>>> import numpy as np
>>> import numpy.linalg as la
>>> np.set_printoptions(precision=2, suppress=True, linewidth=120, floatmode="fixed")
>>> W0 = np.load("out13.npy")
>>> print(W0)
[[-0.43 -0.86  0.29]
 [-0.86  0.49  0.17]
 [ 0.29  0.17  0.94]]
>>> print(np.allclose(W0 @ W0.T, W0.T @ W0))
True
>>> print(round(la.det(W0), 2))
-1.0
>>> print(np.allclose(W0, W0.T))
True
>>> print(np.trace(W0))
1.0
>>> print(np.sort(np.abs(la.eigvals(W0))))
[1.00 1.00 1.00]
>>> print(np.all(la.eigvalsh(W0) > 0))
False
>>> print([round(float(la.det(W0[:i, :i])), 2) + 0 for i in range(1, 4)])
[-0.43, -0.94, -1.0]
>>> print(round(la.eigvalsh(W0).min(), 2))
-1.0
>>> X = np.array([[0, 8, -3], [-8, 0, -5], [3, 5, 0]])
>>> # null space of dimension 1
>>> P = np.triu(np.array([[4, 2, 6], [6, 2, 3], [9, 0, 1]]), 1) + np.eye(3)
>>> M2 = P @ X @ la.inv(P)
>>> print(P @ X - X @ P)
[[  2.00  30.00 -34.00]
 [  9.00  31.00  48.00]
 [  0.00  -6.00 -33.00]]
>>> print(np.trace(M2), np.trace(X))
0.0 0
>>> print(np.round(np.poly(M2), 2) + 0)
[ 1.00  0.00 98.00  0.00]
>>> print(la.matrix_rank(M2))
2
>>> rng = np.random.default_rng(895)
>>> lab = rng.permutation(3)
>>> print(lab)
[0 2 1]
>>> M2 = X[lab][:, lab]
>>> print(np.trace(M2))
0
>>> print(np.allclose(M2, X))
False
>>> print(np.diag(M2))
[0 0 0]
>>> print(M2)
[[ 0 -3  8]
 [ 3  0  5]
 [-8 -5  0]]
>>> M = np.load("layer1.npy")
>>> print(M)
[[ -8  -8  -4 -12]
 [-12 -12  -6 -18]]
>>> # rows and columns are dependent
>>> u = np.array([7, 5])
>>> print(np.correlate(M[1], M[0], "full"))
[144 192 216 432 216 192 144]
>>> print(np.polyval(u, M[1]))
[ -79  -79  -37 -121]
>>> print(np.convolve(M[1], u))
[ -84 -144 -102 -156  -90]
>>> print(np.cross(M[1, :3], M[0, :3]))
[0 0 0]
>>> print(round(float(la.norm(M, 2) / la.norm(M)), 2))
1.0
>>> print(la.matrix_rank(M, rtol=0.1))
1
>>> t3 = np.stack([M, 4 * M, M[::-1]])
>>> print(np.einsum("bij,cij->bc", t3, t3))
[[  936  3744   864]
 [ 3744 14976  3456]
 [  864  3456   936]]
>>> print(la.matrix_rank(t3.reshape(3, -1)))
2
>>> print(la.matrix_rank(t3))
[1 1 1]
>>> print(la.norm(t3, axis=(1, 2)))
[ 30.59 122.38  30.59]
>>> print((t3 @ M.T).shape)
(3, 2, 2)
>>> print(t3.sum(axis=0))
[[ -52  -52  -26  -78]
 [ -68  -68  -34 -102]]
>>> Z = np.sign(np.array([[-1, 1, 3, 2], [1, 0, 2, -1], [3, 0, 1, -3], [2, 1, 0, 1]]))
>>> M2 = (np.tril(Z, -1) + np.eye(4)) @ (np.triu(Z, 1) + np.eye(4))
>>> w = np.array([3, 2, 5, 4])
>>> feats = np.rint(M2 * w @ la.inv(M2)) + 0
>>> print(feats)
[[ 1.00 -4.00  3.00  3.00]
 [-4.00 -3.00  6.00  4.00]
 [-4.00 -5.00  8.00  4.00]
 [-4.00 -7.00  6.00  8.00]]
>>> x0 = np.array([1, 0, -3, -1])
>>> rhs = feats @ x0
>>> print(rhs)
[-11.00 -26.00 -32.00 -30.00]
>>> print(la.solve(feats, feats[:, 3]))
[-0.00 -0.00 -0.00  1.00]
>>> print(la.solve(feats, rhs))
[ 1.00 -0.00 -3.00 -1.00]
>>> th = np.radians(120)
>>> Rm = np.eye(4)
>>> Rm[2, 2] = Rm[1, 1] = np.cos(th)
>>> Rm[2, 1], Rm[1, 2] = -np.sin(th), np.sin(th)
>>> print(Rm)
[[ 1.00  0.00  0.00  0.00]
 [ 0.00 -0.50  0.87  0.00]
 [ 0.00 -0.87 -0.50  0.00]
 [ 0.00  0.00  0.00  1.00]]
>>> M2 = feats @ Rm.T
>>> print(np.abs(M2 - feats).max(axis=0))
[ 0.00 15.70  7.67  0.00]
>>> x0 = np.array([0, -1, 0, -2])
>>> print(np.einsum("ij,j->i", feats, x0))
[-2.00 -5.00 -3.00 -9.00]
>>> print(feats @ x0)
[-2.00 -5.00 -3.00 -9.00]
>>> print((feats @ x0).argmax())
0
>>> w, evecs = la.eig(feats)
>>> print(np.round(feats @ evecs[:, 0] - w[0] * evecs[:, 0], 2) + 0)
[0.00 0.00 0.00 0.00]
>>> print(np.sort(la.eigvals(feats @ feats)))
[ 4.00  9.00 16.00 25.00]
>>> print(np.sort(la.eigvals(feats.T)))
[2.00 3.00 4.00 5.00]
>>> print(w)
[3.00 5.00 2.00 4.00]
>>> print(round(float(np.prod(w)), 2))
120.0
>>> M2 = la.inv(feats)
>>> print(la.det(feats) * M2)
[[ 56.00  46.00 -36.00 -26.00]
 [ 32.00 112.00 -72.00 -32.00]
 [ 32.00  52.00 -12.00 -32.00]
 [ 32.00  82.00 -72.00  -2.00]]
>>> print(M2)
[[ 0.47  0.38 -0.30 -0.22]
 [ 0.27  0.93 -0.60 -0.27]
 [ 0.27  0.43 -0.10 -0.27]
 [ 0.27  0.68 -0.60 -0.02]]
>>> data = np.loadtxt("m.csv", delimiter=",")
>>> print(data)
[[-0.71 -0.69  0.10]
 [ 0.39 -0.27  0.88]
 [-0.58  0.67  0.46]]
>>> print(round(float(la.norm(data[0] - data[1])), 2))
1.41
>>> print(np.round(la.norm(data, "nuc"), 2))
3.0
>>> print(round(float(la.norm(data) ** 2 / la.norm(data, 2) ** 2), 2))
3.0
>>> print(np.round(la.norm(data, 1), 2), round(la.norm(data, np.inf), 2))
1.69 1.71
>>> arr = np.load("block1.npy")
>>> print(arr)
[[ 5  5  5]
 [ 5 10 10]
 [ 5 10 15]]
>>> L = la.cholesky(arr)
>>> print(arr / np.sqrt(np.outer(np.diag(arr), np.diag(arr))))
[[1.00 0.71 0.58]
 [0.71 1.00 0.82]
 [0.58 0.82 1.00]]
>>> lab = rng.permutation(3)
>>> print(lab)
[1 0 2]
>>> M2 = arr[lab][:, lab]
>>> print(np.trace(M2))
30
>>> print(np.sort(np.abs(la.eigvals(M2))))
[ 1.54  3.22 25.24]
>>> print(M2)
[[10  5 10]
 [ 5  5  5]
 [10  5 15]]
>>> q, evecs = la.qr(arr[:, :2])[0], la.qr(arr[:, 2:])[0]
>>> sigma = la.svd(q.T @ evecs, compute_uv=False)
>>> print(np.round(la.norm(q @ q.T - evecs @ evecs.T, 2), 2))
1.0
>>> print((sigma > 0.9).sum())
1
>>> x0 = np.ones(3)
>>> for _ in range(7):
...     x0 = arr @ x0
...     x0 /= la.norm(x0)
...     print(round(x0 @ arr @ x0, 2))
... 
25.21
25.24
25.24
25.24
25.24
25.24
25.24
>>> print(x0)
[0.33 0.59 0.74]
>>> F = np.array([[2, 0, 0, 0], [-2, 0, 0, 0], [0, 0, 2, 0], [0, 0, -2, 0]])
>>> # splits into 2 blocks
>>> print(round(la.det(F), 2))
0.0
>>> print((la.matrix_power((F != 0) + (F.T != 0) + np.eye(4), 4) > 0).astype(int))
[[1 1 0 0]
 [1 1 0 0]
 [0 0 1 1]
 [0 0 1 1]]
>>> print(la.matrix_rank(F, rtol=0.1))
2
>>> print(la.cond(F) > 100)
True
>>> print([round(float(x), 2) for x in la.svd(F, compute_uv=False)[:3]])
[2.83, 2.83, 0.0]
>>> U, sigma, vt = la.svd(F)
>>> evecs = vt[:(sigma > 1e-8).sum()]
>>> x0 = F[0] + -3 * F[3] + rng.integers(2) * np.eye(4)[3]
>>> print(x0)
[2.00 0.00 6.00 1.00]
>>> print(np.allclose(evecs.T @ evecs @ x0, x0))
False
>>> print(la.matrix_rank(np.vstack([F, x0])))
3
>>> print(np.diag(evecs.T @ evecs))
[1.00 0.00 1.00 0.00]
>>> print(np.round(la.norm(x0 - evecs.T @ evecs @ x0), 2))
1.0
>>> print(np.abs(np.diag(la.qr(F)[1])) > 1e-9)
[ True False  True False]
>>> print(F @ la.pinv(F) @ F)
[[ 2.00  0.00  0.00  0.00]
 [-2.00  0.00  0.00  0.00]
 [ 0.00  0.00  2.00  0.00]
 [ 0.00  0.00 -2.00  0.00]]
>>> print(round(float(np.trace(la.pinv(F) @ F)), 2))
2.0
>>> th = np.radians(72)
>>> Rm = np.eye(4)
>>> Rm[0, 0] = Rm[3, 3] = np.cos(th)
>>> Rm[0, 3], Rm[3, 0] = -np.sin(th), np.sin(th)
>>> print(Rm)
[[ 0.31  0.00  0.00 -0.95]
 [ 0.00  1.00  0.00  0.00]
 [ 0.00  0.00  1.00  0.00]
 [ 0.95  0.00  0.00  0.31]]
>>> M2 = F @ Rm.T
>>> print(np.round(la.det(Rm), 2), round(np.trace(Rm), 2))
1.0 2.62
>>> print(M2)
[[ 0.62  0.00  0.00  1.90]
 [-0.62  0.00  0.00 -1.90]
 [ 0.00  0.00  2.00  0.00]
 [ 0.00  0.00 -2.00  0.00]]
>>> print(np.allclose(F @ F.T, M2 @ M2.T))
True
>>> E = np.load("mat.npy")
>>> print(E)
[[-2 -4  0 -6]
 [-2 -4  0 -6]
 [-1 -2  0 -3]
 [ 1  2  0  3]]
>>> t3 = np.stack([E, 2 * E, E[::-1]])
>>> print(la.norm(t3, axis=(1, 2)))
[11.83 23.66 11.83]
>>> print(t3.shape)
(3, 4, 4)
>>> U, sigma, vt = la.svd(E)
>>> evecs = vt[:(sigma > 1e-8).sum()]
>>> x0 = E[3] + 2 * E[1] + rng.integers(2) * np.eye(4)[3]
>>> print(x0)
[-3.00 -6.00  0.00 -8.00]
>>> print(round(la.norm(x0 - evecs.T @ evecs @ x0), 2))
0.6
>>> print(evecs.T @ evecs)
[[0.07 0.14 0.00 0.21]
 [0.14 0.29 0.00 0.43]
 [0.00 0.00 0.00 0.00]
 [0.21 0.43 0.00 0.64]]
>>> print(la.matrix_rank(np.vstack([E, x0])))
2
>>> print(np.allclose(evecs.T @ evecs @ x0, x0))
False
>>> M2 = E[0, 0] * E[1:] - np.outer(E[1:, 0], E[0])
>>> print(M2)
[[0 0 0 0]
 [0 0 0 0]
 [0 0 0 0]]
>>> print(E[:, 0] / E[0, 0])
[ 1.00  1.00  0.50 -0.50]
>>> print(np.flatnonzero(~M2.round(6).any(axis=1)))
[0 1 2]
